In [1]: import numpy as np

In [2]: np.set_printoptions(precision=1, suppress=True, linewidth=140, legacy="1.25")

In [3]: r0 = np.array([1, -1, -2, 1])

In [4]: rng = np.random.default_rng(5343)

In [5]: K = np.outer(rng.normal(size=13), r0) + 0.1 * rng.normal(size=(13, 4))

In [6]: K.round(1) + 0
Out[6]: 
array([[ 0.3,  0. , -0.3,  0.2],
       [ 2.2, -2.4, -4.5,  2.1],
       [-0.4,  0. ,  0.5, -0.2],
       [ 1. , -1.2, -2.2,  1. ],
       [ 1.3, -1.1, -2.3,  1.1],
       [ 0.7, -0.6, -1.4,  0.5],
       [-0.9,  0.8,  1.6, -0.8],
       [-0.3,  0.5,  0.7, -0.4],
       [-1. ,  0.7,  1.7, -0.9],
       [ 1. , -0.9, -1.9,  1. ],
       [ 0.8, -1. , -1.8,  1. ],
       [-0.6,  0.5,  0.9, -0.4],
       [ 0. , -0.1, -0.2,  0. ]])

In [7]: w1 = np.array([[7, 0, -3, -4, -3],
   ...:     [5, -8, 6, -3, 7],
   ...:     [0, 8, -2, 4, -5],
   ...:     [0, 4, -5, 1, -2]])

In [8]: beta = np.array([3, 1, 2, 1, 1])

In [9]: H = np.maximum(K @ w1 + beta, 0)

In [10]: np.linalg.matrix_rank(H)
Out[10]: 5

In [11]: basis = np.array([[-5, 2, 5], [4, 2, 3], [-2, 0, 2], [-2, 2, -1], [3, 3, -2]])

In [12]: w1 @ basis
Out[12]: 
array([[-30,  -3,  39],
       [-42,   9,   2],
       [ 13,   9,  26],
       [ 18,   4,   5]])

In [13]: (H @ basis).round(6).argmax(axis=1)
Out[13]: array([2, 2, 1, 2, 2, 2, 1, 2, 1, 2, 2, 1, 2])

In [14]: E = np.load("arr.npy")

In [15]: E
Out[15]: 
array([[  8.,  -5.,  -4.,   3.],
       [ 10.,  -7.,  -6.,   5.],
       [  8.,  -6.,  -4.,   4.],
       [ 12., -10.,  -8.,   8.]])

In [16]: # looks like rank 3

In [17]: r0, r1 = E[1], E[3]

In [18]: print(r0 @ r1)
278.0

In [19]: pr = (r0 @ r1) / (r0 @ r0) * r0

In [20]: r1 - pr
Out[20]: array([-1.2, -0.7, -0.1,  1.4])

In [21]: arr = np.array([[0, 1], [2, 2]])

In [22]: print(arr)
[[0 1]
 [2 2]]

In [23]: hat = np.triu(np.array([[3, 5], [5, -2]]), 1) + np.eye(2)

In [24]: other = hat @ arr @ np.linalg.inv(hat)

In [25]: hat @ arr - arr @ hat
Out[25]: 
array([[ 10.,  10.],
       [  0., -10.]])

In [26]: np.poly(other)
Out[26]: array([ 1., -2., -2.])
